% ipython --no-banner

In [1]: import numpy as np

In [2]: np.set_printoptions(precision=2, suppress=True, linewidth=160)

In [3]: K = np.load("a.npy")

In [4]: K
Out[4]: 
array([[ 0.1 , -0.01,  0.11,  0.04,  0.07, -0.2 , -0.06, -0.15],
       [-0.01,  0.19,  0.07,  0.11, -0.23, -0.17,  0.03,  0.24],
       [ 0.11,  0.07,  0.17,  0.1 , -0.01, -0.32, -0.07, -0.08],
       [ 0.04,  0.11,  0.1 ,  0.09, -0.11, -0.2 , -0.02,  0.07],
       [ 0.07, -0.23, -0.01, -0.11,  0.31,  0.07, -0.07, -0.37],
       [-0.2 , -0.17, -0.32, -0.2 ,  0.07,  0.61,  0.12,  0.09],
       [-0.06,  0.03, -0.07, -0.02, -0.07,  0.12,  0.05,  0.12],
       [-0.15,  0.24, -0.08,  0.07, -0.37,  0.09,  0.12,  0.49]])

In [5]: np.round(np.linalg.norm(K, 2) / np.linalg.norm(K), 2)
Out[5]: np.float64(0.71)

In [6]: np.linalg.matrix_rank(K, rtol=0.1)
Out[6]: np.int64(2)

In [7]: print(np.argsort(-np.linalg.norm(K, axis=0).round(6), kind="stable")[:3])
[5 7 4]

In [8]: x = np.array([-1, -3, -1, 0, 1, -1, -1, 3])

In [9]: h = np.maximum(K @ x, 0)

In [10]: K * (h > 1e-9)[:, None]
Out[10]: 
array([[ 0.  , -0.  ,  0.  ,  0.  ,  0.  , -0.  , -0.  , -0.  ],
       [-0.  ,  0.  ,  0.  ,  0.  , -0.  , -0.  ,  0.  ,  0.  ],
       [ 0.  ,  0.  ,  0.  ,  0.  , -0.  , -0.  , -0.  , -0.  ],
       [ 0.  ,  0.  ,  0.  ,  0.  , -0.  , -0.  , -0.  ,  0.  ],
       [ 0.  , -0.  , -0.  , -0.  ,  0.  ,  0.  , -0.  , -0.  ],
       [-0.2 , -0.17, -0.32, -0.2 ,  0.07,  0.61,  0.12,  0.09],
       [-0.06,  0.03, -0.07, -0.02, -0.07,  0.12,  0.05,  0.12],
       [-0.15,  0.24, -0.08,  0.07, -0.37,  0.09,  0.12,  0.49]])
